>>> import numpy as np
>>> from numpy import linalg as LA
>>> np.set_printoptions(suppress=True, linewidth=100)
>>> E = np.array([[-1.0, 0.0, 0.0, 0.0],
...     [0.0, 1.0, 0.0, 0.0],
...     [0.0, 0.0, 1.0, 0.0],
...     [0.0, 0.0, 0.0, -1.0]])
>>> # keeps lengths
>>> print(np.round(LA.svd(E, compute_uv=False), 3))
[1. 1. 1. 1.]
>>> print(E[:, 3] @ E[:, 2])
0.0
>>> print(E.T @ E)
[[1. 0. 0. 0.]
 [0. 1. 0. 0.]
 [0. 0. 1. 0.]
 [0. 0. 0. 1.]]
>>> u, v = E[3], E[0]
>>> print(u @ u)
1.0
>>> p = (u @ v) / (u @ u) * u
>>> print(np.outer(u, v))
[[-0.  0.  0.  0.]
 [-0.  0.  0.  0.]
 [-0.  0.  0.  0.]
 [ 1. -0. -0. -0.]]
>>> print(v - p)
[-1.  0.  0.  0.]
>>> print(LA.matrix_rank(np.outer(u, v)))
1
>>> print(p)
[ 0.  0.  0. -0.]
>>> W1 = np.array([[-4, -8, 2, -4, 3],
...     [6, 3, 2, 9, 7],
...     [-8, -5, 7, 1, 3],
...     [-3, -6, -5, -9, 3]])
>>> b = np.array([-2, 3, -2, -5, 3])
>>> hid = np.maximum(E @ W1 + b, 0)
>>> print(hid)
[[ 2. 11.  0.  0.  0.]
 [ 4.  6.  0.  4. 10.]
 [ 0.  0.  5.  0.  6.]
 [ 1.  9.  3.  4.  0.]]
>>> print((hid > 0).astype(int))
[[1 1 0 0 0]
 [1 1 0 1 1]
 [0 0 1 0 1]
 [1 1 1 1 0]]
>>> cent = np.array([[-2, 7, -3], [-2, 2, 5], [2, -8, -5], [-9, 8, -2], [-5, 4, -2]])
>>> print(W1 @ cent)
[[  49  -80  -36]
 [-130  132  -45]
 [  16 -102  -44]
 [  74  -53   16]]
>>> u = np.array([0, 1])
>>> print(np.correlate(hid[2], hid[3], "full"))
[ 0.  0.  0. 20. 15. 69. 23. 54.  6.]
>>> print(np.array([np.convolve(row, u, "same") for row in hid]))
[[ 0.  2. 11.  0.  0.]
 [ 0.  4.  6.  0.  4.]
 [ 0.  0.  0.  5.  0.]
 [ 0.  1.  9.  3.  4.]]
>>> gram = E.T @ E
>>> print(np.round(LA.eigvalsh(gram)[::-1], 3))
[1. 1. 1. 1.]
>>> print(np.round(LA.svd(E, compute_uv=False) ** 2, 3))
[1. 1. 1. 1.]
>>> print(np.diag(gram))
[1. 1. 1. 1.]
>>> data = np.load("arr.npy")
>>> print(data)
[[ 2  1  2  1 -1  1]
 [ 4 -3 -1  4 -5  3]
 [ 1 -1  1  0 -2  3]
 [-2  0  1  1  0 -2]
 [-2 -2  1  1 -1  2]
 [-2 -1  4  3 -2  1]
 [ 1  1  2  4 -2 -1]
 [-2  0  1  1  0 -2]
 [ 0 -4  0  3 -3  2]
 [ 2  1  2  1 -1  1]
 [-2 -2  1  1 -1  2]
 [ 0  0  0  0  0  0]
 [-2  0  1  1  0 -2]
 [ 4 -1  1  3 -3  1]
 [ 2 -2 -1  2 -2  0]
 [-2 -2  1  1 -1  2]]
>>> q, R = LA.qr(data)
>>> print(np.round(np.abs(np.diag(R)), 3))
[8.602 6.852 6.027 4.121 1.231 2.589]
>>> print(q.shape, R.shape)
(16, 6) (6, 6)
>>> print(round(abs(R[0, 0]), 3), round(LA.norm(data[:, 0]), 3))
8.602 8.602
>>> print(np.round(q @ R, 3) + 0)
[[ 2.  1.  2.  1. -1.  1.]
 [ 4. -3. -1.  4. -5.  3.]
 [ 1. -1.  1.  0. -2.  3.]
 [-2.  0.  1.  1.  0. -2.]
 [-2. -2.  1.  1. -1.  2.]
 [-2. -1.  4.  3. -2.  1.]
 [ 1.  1.  2.  4. -2. -1.]
 [-2.  0.  1.  1.  0. -2.]
 [ 0. -4.  0.  3. -3.  2.]
 [ 2.  1.  2.  1. -1.  1.]
 [-2. -2.  1.  1. -1.  2.]
 [ 0.  0.  0.  0.  0.  0.]
 [-2.  0.  1.  1.  0. -2.]
 [ 4. -1.  1.  3. -3.  1.]
 [ 2. -2. -1.  2. -2.  0.]
 [-2. -2.  1.  1. -1.  2.]]
>>> print(np.allclose(R.T @ R, data.T @ data))
True
>>> vec = np.array([1, 2, 1, 3, 2, 3])
>>> a = np.maximum(data @ vec, 0)
>>> print(np.maximum(data @ (3 * vec), 0))
[30 24 15  0  6 24 30  0  3 30  6  0  0 27  0  6]
>>> print(a)
[10  8  5  0  2  8 10  0  1 10  2  0  0  9  0  2]
>>> ev, vecs = LA.eigh(E)
>>> vec = np.array([1, 1, 1, 0])
>>> print(vecs * np.abs(ev) @ vecs.T)
[[1. 0. 0. 0.]
 [0. 1. 0. 0.]
 [0. 0. 1. 0.]
 [0. 0. 0. 1.]]
>>> print(vec @ E @ vec)
1.0
>>> lab = data[:, 5] > np.median(data[:, 5])
>>> u = data[lab].mean(axis=0) - data[~lab].mean(axis=0)
>>> print(lab.astype(int))
[0 1 1 0 1 0 0 0 1 0 1 0 0 0 0 1]
>>> print(np.round((((data - data.mean(axis=0)) @ u > 0) == lab).mean(), 3))
0.812
>>> print(u.round(3))
[-0.467 -2.233 -0.8   -0.033 -1.067  2.633]
>>> M = np.load("m.npy")
>>> print(M.round(3))
[[ 0.198  0.04  -0.198  0.198 -0.278  0.04 ]
 [ 0.04   0.008 -0.04   0.04  -0.056  0.008]
 [-0.198 -0.04   0.198 -0.198  0.278 -0.04 ]
 [ 0.198  0.04  -0.198  0.198 -0.278  0.04 ]
 [-0.278 -0.056  0.278 -0.278  0.389 -0.056]
 [ 0.04   0.008 -0.04   0.04  -0.056  0.008]]
>>> # columns 0 and 3 are equal
>>> rk = LA.matrix_rank(M)
>>> print(rk)
1
>>> N = LA.svd(M)[2][rk:].T
>>> print(LA.matrix_rank(M.T @ M), LA.matrix_rank(M @ M.T))
1 1
>>> print(N.shape)
(6, 5)
>>> gram = M.T @ M
>>> print((M @ M.T).shape)
(6, 6)
>>> print(np.round(LA.svd(M, compute_uv=False) ** 2, 3) + 0)
[1. 0. 0. 0. 0. 0.]
>>> print(np.allclose(gram, gram.T))
True
>>> print(np.round(np.diag(gram), 3))
[0.198 0.008 0.198 0.198 0.389 0.008]
>>> print(np.round(LA.norm(M) ** 2 / LA.norm(M, 2) ** 2, 3))
1.0
>>> print(LA.norm(M, axis=1).argmax())
4
>>> rng = np.random.default_rng(3787)
>>> lab = rng.permutation(6)
>>> print(lab)
[4 3 5 0 2 1]
>>> M2 = M[lab][:, lab]
>>> print(np.round(np.diag(M2), 3))
[0.389 0.198 0.008 0.198 0.198 0.008]
>>> print(round(float(LA.det(M2)), 3), round(LA.det(M[lab]), 3))
-0.0 0.0
>>> print(np.round(np.sort(np.abs(LA.eigvals(M2))), 3) + 0)
[0. 0. 0. 0. 0. 1.]
>>> print(np.round(M @ LA.pinv(M) @ M, 3))
[[ 0.198  0.04  -0.198  0.198 -0.278  0.04 ]
 [ 0.04   0.008 -0.04   0.04  -0.056  0.008]
 [-0.198 -0.04   0.198 -0.198  0.278 -0.04 ]
 [ 0.198  0.04  -0.198  0.198 -0.278  0.04 ]
 [-0.278 -0.056  0.278 -0.278  0.389 -0.056]
 [ 0.04   0.008 -0.04   0.04  -0.056  0.008]]
>>> print(np.unique(M.round(6), axis=0).shape)
(4, 6)
>>> print(np.abs(np.diag(LA.qr(M)[1])) > 1e-9)
[ True False False False False False]
>>> print(LA.lstsq(M[:-1].T, M[-1])[2])
1
>>> arr = np.load("layer13.npy")
>>> print(arr)
[[3 4 0 1 1 1]
 [4 3 4 0 1 1]
 [0 4 3 4 0 1]
 [1 0 4 3 4 0]
 [1 1 0 4 3 4]
 [1 1 1 0 4 3]]
>>> vec = np.array([1, 0, 0, 2, 2, 0])
>>> print(arr @ np.ones(6))
[10. 13. 12. 12. 13. 10.]
>>> print((arr * vec).sum(axis=1))
[ 7  6  8 15 15  9]
>>> ev, vecs = LA.eigh(arr)
>>> print((ev > 1e-8).sum(), (ev < -1e-8).sum())
4 2
>>> print(round(float(ev.sum()), 3), np.trace(arr))
18.0 18
>>> print(np.round(LA.eigvalsh(arr @ arr), 3))
[  2.579   3.557  22.784  23.038  34.659 139.383]
>>> print(np.round(vecs.T @ arr @ vecs, 3) + 0)
[[-4.773  0.     0.     0.     0.     0.   ]
 [ 0.    -1.606  0.     0.     0.     0.   ]
 [ 0.     0.     1.886  0.     0.     0.   ]
 [ 0.     0.     0.     4.8    0.     0.   ]
 [ 0.     0.     0.     0.     5.887  0.   ]
 [ 0.     0.     0.     0.     0.    11.806]]
>>> cent = np.array([[-0.1, 2.1, -0.3, -1.5, 0.7, -2.0, -0.7, -0.1]])
>>> feats = np.array([[-2],
...     [-5],
...     [-3],
...     [-1],
...     [7],
...     [-8],
...     [5],
...     [4],
...     [-5],
...     [6],
...     [0],
...     [-3],
...     [4]]) @ cent + 0.05 * rng.normal(size=(13, 8))
>>> print(feats.round(3))
[[  0.141  -4.289   0.603   3.021  -1.414   4.019   1.433   0.246]
 [  0.486 -10.495   1.45    7.51   -3.536   9.95    3.478   0.425]
 [  0.32   -6.354   0.889   4.437  -2.144   6.008   2.08    0.253]
 [  0.083  -2.095   0.397   1.517  -0.693   1.985   0.701   0.078]
 [ -0.649  14.744  -2.037 -10.522   4.943 -14.058  -4.819  -0.715]
 [  0.833 -16.831   2.459  12.037  -5.575  16.028   5.658   0.843]
 [ -0.505  10.584  -1.455  -7.348   3.55   -9.994  -3.539  -0.47 ]
 [ -0.431   8.449  -1.182  -6.02    2.75   -8.065  -2.835  -0.392]
 [  0.462 -10.541   1.458   7.431  -3.54    9.983   3.526   0.5  ]
 [ -0.609  12.675  -1.861  -9.053   4.202 -12.025  -4.164  -0.545]
 [ -0.006  -0.126  -0.048   0.011  -0.02    0.006  -0.065  -0.014]
 [  0.321  -6.287   0.898   4.506  -2.122   6.001   2.225   0.305]
 [ -0.452   8.415  -1.267  -6.034   2.804  -8.034  -2.814  -0.395]]
>>> left, sigma, VT = LA.svd(feats)
>>> print(np.argmax(sigma[:-1] / (sigma[1:] + 1e-6)) + 1)
1
>>> print(sigma.round(3))
[57.375  0.262  0.207  0.148  0.117  0.11   0.083  0.052]
>>> M2 = left[:, :1] @ np.diag(sigma[:1]) @ VT[:1]
>>> print(LA.matrix_rank(M2))
1
>>> print(round(LA.norm(feats - M2) / LA.norm(feats), 3))
0.007
>>> print(round(float(LA.norm(feats - M2, 2)), 3), round(float(sigma[1]), 3))
0.262 0.262
>>> print(LA.cond(feats) > 100)
True
>>> print(round(float(LA.norm(feats, 2) / LA.norm(feats)), 3))
1.0
>>> vec = np.array([-3, -3, 2, 0, 4, -5, -2, 4])
>>> a = np.maximum(feats @ vec, 0)
>>> print(np.round(np.tanh(feats @ vec), 3))
[-1.    -1.    -1.    -1.     1.    -1.     1.     1.    -1.     1.     0.257 -1.     1.   ]
>>> X = np.array([[0, -2, -8, 3],
...     [1, 9, -9, -1],
...     [-6, -5, -4, 4],
...     [-2, 1, 7, -3],
...     [3, -7, -9, -7],
...     [8, 5, -5, -2],
...     [3, -9, -8, 9],
...     [8, 4, 6, 9],
...     [3, -8, 8, 8]]) * (rng.random((9, 4)) < 0.3)
>>> print(X)
[[ 0 -2  0  0]
 [ 1  0 -9  0]
 [ 0  0 -4  0]
 [ 0  1  7  0]
 [ 3  0 -9  0]
 [ 8  0 -5 -2]
 [ 3 -9  0  0]
 [ 0  4  0  0]
 [ 3 -8  8  8]]
>>> left, sigma = LA.svd(X)
Traceback (most recent call last):
  File "<python-input-103>", line 1, in <module>
    left, sigma = LA.svd(X)
    ^^^^^^^^^^^
ValueError: too many values to unpack (expected 2)
>>> left, sigma, VT = LA.svd(X, full_matrices=False)
>>> print(np.round(np.cumsum(sigma ** 2) / np.sum(sigma ** 2), 3))
[0.57  0.881 0.954 1.   ]
>>> print(left.shape, sigma.shape, VT.shape)
(9, 4) (4,) (4, 4)
>>> print(np.round(sigma / sigma[0], 3))
[1.    0.738 0.36  0.283]
>>> print(np.round(left.T @ X @ VT.T, 3) + 0)
[[19.136  0.     0.     0.   ]
 [ 0.    14.114  0.     0.   ]
 [ 0.     0.     6.882  0.   ]
 [ 0.     0.     0.     5.406]]
>>> print(np.round(left.T @ left, 3) + 0)
[[1. 0. 0. 0.]
 [0. 1. 0. 0.]
 [0. 0. 1. 0.]
 [0. 0. 0. 1.]]
>>> vec = np.array([-2, 0, -1, -2])
>>> rhs = X @ vec
>>> print(np.round(LA.solve(X.T @ X, X.T @ rhs), 3) + 0)
[-2.  0. -1. -2.]
>>> print(np.round(LA.lstsq(X, rhs)[0], 3) + 0)
[-2.  0. -1. -2.]
>>> rhs = rhs + 0.1 * rng.normal(size=9)
>>> print(rhs.round(3))
[ -0.146   7.175   4.     -6.909   3.06   -6.921  -6.018   0.216 -30.085]
>>> b, *_ = LA.lstsq(X, rhs)
>>> print([round(float(LA.norm(LA.solve(X.T @ X + lam * np.eye(4), X.T @ rhs))), 2) for lam in (0, 1, 10, 100)])
[2.99, 2.93, 2.53, 1.45]
>>> print(b.round(3))
[-1.985  0.019 -1.004 -1.992]
>>> print(b.round())
[-2.  0. -1. -2.]
>>> print(np.round(X.T @ (rhs - X @ b), 3) + 0)
[0. 0. 0. 0.]
>>> def softmax(z):
...     e = np.exp(z - z.max(axis=-1, keepdims=True))
...     return e / e.sum(axis=-1, keepdims=True)
... 
>>> print(np.round(softmax(10 * X[2]), 3) + 0)
[0.333 0.333 0.    0.333]
>>> print(np.round(softmax(X).sum(axis=1), 3))
[1. 1. 1. 1. 1. 1. 1. 1. 1.]
>>> scores = X @ X.T / np.sqrt(4)
>>> print(softmax(scores).round(6).argmax(axis=1))
[6 4 1 3 4 5 6 7 8]
>>> m1 = np.array([[0.9, 2.5, -0.2, -1.0],
...     [0.8, 2.5, 1.3, -0.3],
...     [1.0, 0.3, 0.1, 1.2],
...     [0.9, 0.1, -0.2, 0.7],
...     [-1.8, -0.2, 1.4, -1.9],
...     [0.4, 1.2, -0.8, -2.2],
...     [1.1, 1.4, -0.6, -0.2],
...     [-0.1, -0.3, -2.0, -0.8],
...     [-2.0, 1.9, 0.9, -0.6],
...     [-1.6, 0.2, 1.1, -2.3],
...     [-0.4, -0.5, 0.7, -0.4],
...     [-1.0, -1.6, 0.0, -1.4],
...     [0.0, 0.6, -0.5, 1.9],
...     [-0.3, 1.4, 1.2, -0.5],
...     [-0.9, -1.4, 0.7, 0.9],
...     [-0.2, -0.2, 0.0, 2.0]])
>>> m1[:, 2] = 5 * m1[:, 1] + 0.3 * rng.normal(size=16)
>>> print(m1.round(3))
[[ 0.9    2.5   12.938 -1.   ]
 [ 0.8    2.5   12.503 -0.3  ]
 [ 1.     0.3    2.137  1.2  ]
 [ 0.9    0.1    0.472  0.7  ]
 [-1.8   -0.2   -1.211 -1.9  ]
 [ 0.4    1.2    6.651 -2.2  ]
 [ 1.1    1.4    7.32  -0.2  ]
 [-0.1   -0.3   -1.905 -0.8  ]
 [-2.     1.9    9.419 -0.6  ]
 [-1.6    0.2    1.07  -2.3  ]
 [-0.4   -0.5   -2.502 -0.4  ]
 [-1.    -1.6   -8.155 -1.4  ]
 [ 0.     0.6    2.95   1.9  ]
 [-0.3    1.4    7.186 -0.5  ]
 [-0.9   -1.4   -7.37   0.9  ]
 [-0.2   -0.2   -1.452  2.   ]]
>>> # column 2 is much longer than the rest
>>> left, sigma = LA.svd(E)
Traceback (most recent call last):
  File "<python-input-130>", line 1, in <module>
    left, sigma = LA.svd(E)
    ^^^^^^^^^^^
ValueError: too many values to unpack (expected 2)
>>> left, sigma, VT = LA.svd(E, full_matrices=False)
>>> print(np.cumsum(sigma ** 2) / np.sum(sigma ** 2))
[0.25 0.5  0.75 1.  ]
>>> print(np.allclose(left * sigma @ VT, E))
True
>>> print(np.sqrt((sigma ** 2).sum()), round(float(LA.norm(E)), 3))
2.0 2.0
>>> print(VT @ VT.T)
[[1. 0. 0. 0.]
 [0. 1. 0. 0.]
 [0. 0. 1. 0.]
 [0. 0. 0. 1.]]
>>> print(sigma / sigma[0])
[1. 1. 1. 1.]
>>> print((sigma > 1e-8).sum())
4
